In [1]: import numpy as np

In [2]: from numpy import linalg as LA

In [3]: np.set_printoptions(precision=1, suppress=True, linewidth=120, sign=" ")

In [4]: def tidy(a):
   ...:     return np.round(a, 1) + 0
   ...: 

In [5]: E = np.load("layer12.npy")

In [6]: print(E)
[[ 0  3  1  2  0  2  1  1  1  0]
 [-2 -1  3  1 -2  2  1  3 -1  2]
 [ 2 -3  1 -2 -1  2  1  2 -1 -3]
 [-3  3  1  2  2 -3  1  2  1 -2]
 [ 1 -3  2 -1  0  3  3 -3  0  2]
 [-1  0 -3  0  3  0 -3  2 -1  2]
 [ 1  2 -3 -3  0  1  2  2  1 -2]
 [ 3  0 -1 -1 -3  3 -2 -1  2  3]
 [ 1  2 -3 -3  0  1  2  2  1 -2]
 [-1 -1  0  0 -3 -1  2  3  3  0]]

In [7]: np.allclose(E @ E.T, E.T @ E)
Out[7]: False

In [8]: print((E - E.T) / 2)
[[ 0.   2.5 -0.5  2.5 -0.5  1.5  0.  -1.   0.   0.5]
 [-2.5  0.   3.  -1.   0.5  1.  -0.5  1.5 -1.5  1.5]
 [ 0.5 -3.   0.  -1.5 -1.5  2.5  2.   1.5  1.  -1.5]
 [-2.5  1.   1.5  0.   1.5 -1.5  2.   1.5  2.  -1. ]
 [ 0.5 -0.5  1.5 -1.5  0.   0.   1.5  0.   0.   2.5]
 [-1.5 -1.  -2.5  1.5  0.   0.  -2.  -0.5 -1.   1.5]
 [ 0.   0.5 -2.  -2.  -1.5  2.   0.   2.  -0.5 -2. ]
 [ 1.  -1.5 -1.5 -1.5  0.   0.5 -2.   0.   0.   0. ]
 [ 0.   1.5 -1.  -2.   0.   1.   0.5  0.   0.  -2.5]
 [-0.5 -1.5  1.5  1.  -2.5 -1.5  2.   0.   2.5  0. ]]

In [9]: K = np.load("dump.npy")

In [10]: K
Out[10]: 
array([[  2.3,   0.7,  -2.6,   1.3,   6.8,   0. ,   0.7],
       [  1.7,   0.1,  -1.5,   1.5,   4. ,   4.4,   0.8],
       [ -0.9,  -0.6,   1.5,   0. ,   2.7,  -0.4,  -0.2],
       [  0.9,  -0.4,  -1.8,   0.2,  -0.5,   1.9,   0.3],
       [  0.3,  -0.2,   0.3,  -0.7,   0.3,  -1.1,   0.4],
       [  2.8,   0.4,   2.3,  -1.2,   1.7,   0.2,  -0.1],
       [  3.3,   0.9,  -0.5,   0.3,  -4.4,  -0.5,  -0.4],
       [  2.8,  -1.1,   2.9,  -1.6,  -1.5,  -4.9,  -0.5],
       [  4.8,  -0.5,   0.8,  -1.3,   2.6,   3.9,  -0.8],
       [  1.5,  -1. ,  -0.8,  -0.4,  -3.5,   2. ,   3.2],
       [ -3. ,   0.6,   0.1,   0.5,   3.9,  -1.2,   1.7],
       [  2.2,  -1.4,   0.7,   0.2,  -6.2,   4.5,   0.9],
       [ -0.9,   0.5,   1.3,   1.5,   3.1,   6.5,  -0.2],
       [ -3.8,  -0.3,   2.6,  -1.5,  -6. ,   2.7,  -0.9],
       [ -1.8,  -0.3,   0.4,  -0.3,  -0.9,   2.9,  -0.8],
       [ -1. ,   0. ,   2. ,   0.2,  -3. ,   1.3,  -1.1],
       [  1.5,  -0.1,   0.6,  -0.5,  -1.2,   0.8,  -0.3],
       [  1.2,  -0.7,   0.5,   0.3,   2.4,   3.2,   0. ],
       [ -4. ,  -0.3,  -3.2,  -1.9,   1.2,   1.8,   0.8],
       [ -1.3,   0.1,   0.9,  -0.1,   2.6,   4.3,   0.6],
       [ -1.9,  -1.2,   1.9,  -1.3,   0. ,  -1.4,   0.4],
       [ -2.7,  -0.9,   1.6,   1.1,   0.5,   1.9,   0. ],
       [ -2.1,  -0.4,  -1.4,   0.5,   2.9, -13.7,   0.6],
       [  2.4,   0.3,   2.7,  -0.9,  -4.5,   2.9,  -0.3],
       [  1.1,   0.3,  -3.1,   0.2,   1.6,   6.4,  -1.2],
       [  0.9,  -0.1,  -3.7,   1.4,   2.1,   0.8,   1. ]])

In [11]: cen = (K - K.mean(axis=0)) / K.std(axis=0)

In [12]: tidy(cen.std(axis=0))
Out[12]: array([ 1.,  1.,  1.,  1.,  1.,  1.,  1.])

In [13]: np.argwhere(np.abs(cen) > 2)
Out[13]: 
array([[  0,   4],
       [  9,   6],
       [ 22,   5],
       [ 25,   2]])

In [14]: c = LA.lstsq(np.delete(cen, 3, axis=1), cen[:, 3])[0]

In [15]: np.abs(c).argmax()
Out[15]: np.int64(3)

In [16]: print(tidy(c))
[ 0.   0.2 -0.2  0.3  0.1  0.1]

In [17]: print(tidy(1 - np.var(cen[:, 3] - np.delete(cen, 3, axis=1) @ c)))
0.3

In [18]: arr = np.loadtxt("mat.csv", delimiter=",")

In [19]: arr
Out[19]: 
array([[ 0.,  0.,  0.,  0.,  0.,  0., -5., -4.,  7.,  1.],
       [ 0.,  0.,  0.,  0.,  0.,  0.,  0.,  2., -9.,  6.],
       [ 0.,  0.,  0.,  0.,  0.,  0.,  4.,  9.,  0.,  5.],
       [ 0.,  0.,  0.,  0.,  0.,  0., -6., -8.,  6., -8.],
       [ 0.,  0.,  0.,  0.,  0.,  0.,  3., -9., -4., -5.],
       [ 0.,  0.,  0.,  0.,  0.,  0., -2., -4., -9., -2.],
       [-5.,  0.,  4., -6.,  3., -2.,  0.,  0.,  0.,  0.],
       [-4.,  2.,  9., -8., -9., -4.,  0.,  0.,  0.,  0.],
       [ 7., -9.,  0.,  6., -4., -9.,  0.,  0.,  0.,  0.],
       [ 1.,  6.,  5., -8., -5., -2.,  0.,  0.,  0.,  0.]])

In [20]: # symmetric

In [21]: def softmax(z):
    ...:     e = np.exp(z - z.max(axis=-1, keepdims=True))
    ...:     return e / e.sum(axis=-1, keepdims=True)
    ...: 

In [22]: tidy(softmax(10 * arr[2]))
Out[22]: array([ 0.,  0.,  0.,  0.,  0.,  0.,  0.,  1.,  0.,  0.])

In [23]: tidy(softmax(arr).sum(axis=1))
Out[23]: array([ 1.,  1.,  1.,  1.,  1.,  1.,  1.,  1.,  1.,  1.])

In [24]: tidy(softmax(arr[2]))
Out[24]: array([ 0.,  0.,  0.,  0.,  0.,  0.,  0.,  1.,  0.,  0.])

In [25]: print(tidy(softmax(arr[2] + -3)))
[ 0.  0.  0.  0.  0.  0.  0.  1.  0.  0.]

In [26]: scores = arr @ arr.T / np.sqrt(10)

In [27]: tidy(softmax(scores)[2] @ arr)
Out[27]: array([ 0.,  0.,  0.,  0.,  0.,  0.,  4.,  9.,  0.,  5.])

In [28]: softmax(scores).round(6).argmax(axis=1)
Out[28]: array([ 3,  1,  2,  3,  4,  5,  6,  7,  8,  7])

In [29]: tidy(softmax(scores))
Out[29]: 
array([[ 0.2,  0. ,  0. ,  0.8,  0. ,  0. ,  0. ,  0. ,  0. ,  0. ],
       [ 0. ,  1. ,  0. ,  0. ,  0. ,  0. ,  0. ,  0. ,  0. ,  0. ],
       [ 0. ,  0. ,  1. ,  0. ,  0. ,  0. ,  0. ,  0. ,  0. ,  0. ],
       [ 0. ,  0. ,  0. ,  1. ,  0. ,  0. ,  0. ,  0. ,  0. ,  0. ],
       [ 0. ,  0. ,  0. ,  0. ,  1. ,  0. ,  0. ,  0. ,  0. ,  0. ],
       [ 0. ,  0. ,  0. ,  0. ,  0. ,  1. ,  0. ,  0. ,  0. ,  0. ],
       [ 0. ,  0. ,  0. ,  0. ,  0. ,  0. ,  0.8,  0.2,  0. ,  0. ],
       [ 0. ,  0. ,  0. ,  0. ,  0. ,  0. ,  0. ,  1. ,  0. ,  0. ],
       [ 0. ,  0. ,  0. ,  0. ,  0. ,  0. ,  0. ,  0. ,  1. ,  0. ],
       [ 0. ,  0. ,  0. ,  0. ,  0. ,  0. ,  0. ,  1. ,  0. ,  0. ]])

In [30]: U, sigma, VT = LA.svd(arr)

In [31]: evecs = VT[:(sigma > 1e-8).sum()]

In [32]: rng = np.random.default_rng(26)

In [33]: x0 = arr[6] + 3 * arr[3] + rng.integers(2) * np.eye(10)[7]

In [34]: x0
Out[34]: array([ -5.,   0.,   4.,  -6.,   3.,  -2., -18., -23.,  18., -24.])

In [35]: print(tidy(evecs.T @ evecs))
[[ 0.8  0.2 -0.2  0.1  0.  -0.2  0.   0.   0.   0. ]
 [ 0.2  0.6 -0.1 -0.3 -0.1  0.3  0.   0.   0.   0. ]
 [-0.2 -0.1  0.3 -0.3 -0.2 -0.2  0.   0.   0.   0. ]
 [ 0.1 -0.3 -0.3  0.6 -0.1  0.2  0.   0.   0.   0. ]
 [ 0.  -0.1 -0.2 -0.1  0.9  0.   0.   0.   0.   0. ]
 [-0.2  0.3 -0.2  0.2  0.   0.6  0.   0.   0.   0. ]
 [ 0.   0.   0.   0.   0.   0.   1.   0.   0.   0. ]
 [ 0.   0.   0.   0.   0.   0.   0.   1.   0.   0. ]
 [ 0.   0.   0.   0.   0.   0.   0.   0.   1.   0. ]
 [ 0.   0.   0.   0.   0.   0.   0.   0.   0.   1. ]]

In [36]: LA.matrix_rank(np.vstack([arr, x0]))
Out[36]: np.int64(8)

In [37]: tidy(LA.norm(x0 - evecs.T @ evecs @ x0))
Out[37]: np.float64(0.0)

In [38]: np.allclose(evecs.T @ evecs @ x0, x0)
Out[38]: True

In [39]: arr.reshape(-1, 2)
Out[39]: 
array([[ 0.,  0.],
       [ 0.,  0.],
       [ 0.,  0.],
       [-5., -4.],
       [ 7.,  1.],
       [ 0.,  0.],
       [ 0.,  0.],
       [ 0.,  0.],
       [ 0.,  2.],
       [-9.,  6.],
       [ 0.,  0.],
       [ 0.,  0.],
       [ 0.,  0.],
       [ 4.,  9.],
       [ 0.,  5.],
       [ 0.,  0.],
       [ 0.,  0.],
       [ 0.,  0.],
       [-6., -8.],
       [ 6., -8.],
       [ 0.,  0.],
       [ 0.,  0.],
       [ 0.,  0.],
       [ 3., -9.],
       [-4., -5.],
       [ 0.,  0.],
       [ 0.,  0.],
       [ 0.,  0.],
       [-2., -4.],
       [-9., -2.],
       [-5.,  0.],
       [ 4., -6.],
       [ 3., -2.],
       [ 0.,  0.],
       [ 0.,  0.],
       [-4.,  2.],
       [ 9., -8.],
       [-9., -4.],
       [ 0.,  0.],
       [ 0.,  0.],
       [ 7., -9.],
       [ 0.,  6.],
       [-4., -9.],
       [ 0.,  0.],
       [ 0.,  0.],
       [ 1.,  6.],
       [ 5., -8.],
       [-5., -2.],
       [ 0.,  0.],
       [ 0.,  0.]])

In [40]: arr.ravel(order="F")
Out[40]: 
array([ 0.,  0.,  0.,  0.,  0.,  0., -5., -4.,  7.,  1.,  0.,  0.,  0.,  0.,  0.,  0.,  0.,  2., -9.,  6.,  0.,  0.,
        0.,  0.,  0.,  0.,  4.,  9.,  0.,  5.,  0.,  0.,  0.,  0.,  0.,  0., -6., -8.,  6., -8.,  0.,  0.,  0.,  0.,
        0.,  0.,  3., -9., -4., -5.,  0.,  0.,  0.,  0.,  0.,  0., -2., -4., -9., -2., -5.,  0.,  4., -6.,  3., -2.,
        0.,  0.,  0.,  0., -4.,  2.,  9., -8., -9., -4.,  0.,  0.,  0.,  0.,  7., -9.,  0.,  6., -4., -9.,  0.,  0.,
        0.,  0.,  1.,  6.,  5., -8., -5., -2.,  0.,  0.,  0.,  0.])

In [41]: blk = arr.reshape(10, 2, -1)

In [42]: blk[:, 0]
Out[42]: 
array([[ 0.,  0.,  0.,  0.,  0.],
       [ 0.,  0.,  0.,  0.,  0.],
       [ 0.,  0.,  0.,  0.,  0.],
       [ 0.,  0.,  0.,  0.,  0.],
       [ 0.,  0.,  0.,  0.,  0.],
       [ 0.,  0.,  0.,  0.,  0.],
       [-5.,  0.,  4., -6.,  3.],
       [-4.,  2.,  9., -8., -9.],
       [ 7., -9.,  0.,  6., -4.],
       [ 1.,  6.,  5., -8., -5.]])

In [43]: blk.shape
Out[43]: (10, 2, 5)

In [44]: print(blk.sum(axis=1))
[[ 0. -5. -4.  7.  1.]
 [ 0.  0.  2. -9.  6.]
 [ 0.  4.  9.  0.  5.]
 [ 0. -6. -8.  6. -8.]
 [ 0.  3. -9. -4. -5.]
 [ 0. -2. -4. -9. -2.]
 [-7.  0.  4. -6.  3.]
 [-8.  2.  9. -8. -9.]
 [-2. -9.  0.  6. -4.]
 [-1.  6.  5. -8. -5.]]

In [45]: np.einsum("ihd,jhd->hij", blk, blk).shape
Out[45]: (2, 10, 10)

In [46]: print(np.einsum("ihd,ihd->ih", blk, blk))
[[   0.   91.]
 [   0.  121.]
 [   0.  122.]
 [   0.  200.]
 [   0.  131.]
 [   0.  105.]
 [  86.    4.]
 [ 246.   16.]
 [ 182.   81.]
 [ 151.    4.]]

In [47]: print(np.swapaxes(blk, 1, 2)[2])
[[ 0.  0.]
 [ 0.  4.]
 [ 0.  9.]
 [ 0.  0.]
 [ 0.  5.]]

In [48]: feats = np.load("x.npy")

In [49]: print(feats)
[[ 1 -2  4 -8]
 [ 1 -1  1 -1]
 [ 1  0  0  0]
 [ 1  1  1  1]
 [ 1  2  4  8]]

In [50]: tidy(softmax(10 * feats[0]))
Out[50]: array([ 0.,  0.,  1.,  0.])

In [51]: print(tidy(softmax(feats[0])))
[ 0.  0.  1.  0.]

In [52]: tidy(softmax(feats[0] + -3))
Out[52]: array([ 0.,  0.,  1.,  0.])

In [53]: scores = feats @ feats.T / np.sqrt(4)

In [54]: tidy(softmax(scores))
Out[54]: 
array([[ 1. ,  0. ,  0. ,  0. ,  0. ],
       [ 1. ,  0. ,  0. ,  0. ,  0. ],
       [ 0.2,  0.2,  0.2,  0.2,  0.2],
       [ 0. ,  0. ,  0. ,  0. ,  1. ],
       [ 0. ,  0. ,  0. ,  0. ,  1. ]])

In [55]: softmax(scores).round(6).argmax(axis=1)
Out[55]: array([ 0,  0,  0,  4,  4])

In [56]: f = np.array([-1, 2])

In [57]: np.convolve(feats[1], f)
Out[57]: array([-1,  3, -3,  3, -2])

In [58]: np.array([np.convolve(row, f, "same") for row in feats])
Out[58]: 
array([[-1,  4, -8, 16],
       [-1,  3, -3,  3],
       [-1,  2,  0,  0],
       [-1,  1,  1,  1],
       [-1,  0,  0,  0]])

In [59]: np.cross(feats[1, :3], feats[3, :3])
Out[59]: array([-2,  0,  2])

In [60]: np.polyval(f, feats[1])
Out[60]: array([ 1,  3,  1,  3])

In [61]: P = feats @ LA.solve(feats.T @ feats, feats.T)

In [62]: tidy(LA.eigvalsh(P))
Out[62]: array([ 0.,  1.,  1.,  1.,  1.])

In [63]: tidy(np.diag(P))
Out[63]: array([ 1. ,  0.8,  0.5,  0.8,  1. ])

In [64]: tidy((np.eye(5) - P) @ feats)
Out[64]: 
array([[ 0.,  0.,  0.,  0.],
       [ 0.,  0.,  0.,  0.],
       [ 0.,  0.,  0.,  0.],
       [ 0.,  0.,  0.,  0.],
       [ 0.,  0.,  0.,  0.]])

In [65]: print(np.trace(P))
4.0

In [66]: f, g = feats[1], feats[0]

In [67]: f @ f
Out[67]: np.int64(4)

In [68]: print(f @ g)
15

In [69]: p = (f @ g) / (f @ f) * f

In [70]: tidy(p)
Out[70]: array([ 3.8, -3.8,  3.8, -3.8])

In [71]: print(tidy(g - p))
[-2.8  1.8  0.2 -4.2]

In [72]: Q, R = LA.qr(feats)

In [73]: tidy(abs(R[0, 0])), tidy(LA.norm(feats[:, 0]))
Out[73]: (np.float64(2.2), np.float64(2.2))

In [74]: tidy(Q)
Out[74]: 
array([[-0.4, -0.6,  0.5, -0.3],
       [-0.4, -0.3, -0.3,  0.6],
       [-0.4,  0. , -0.5,  0. ],
       [-0.4,  0.3, -0.3, -0.6],
       [-0.4,  0.6,  0.5,  0.3]])

In [75]: print(tidy(Q.T @ Q))
[[ 1.  0.  0.  0.]
 [ 0.  1.  0.  0.]
 [ 0.  0.  1.  0.]
 [ 0.  0.  0.  1.]]

In [76]: Q.shape, R.shape
Out[76]: ((5, 4), (4, 4))

In [77]: tidy(R)
Out[77]: 
array([[-2.2,  0. , -4.5,  0. ],
       [ 0. ,  3.2,  0. , 10.8],
       [ 0. ,  0. ,  3.7,  0. ],
       [ 0. ,  0. ,  0. ,  3.8]])
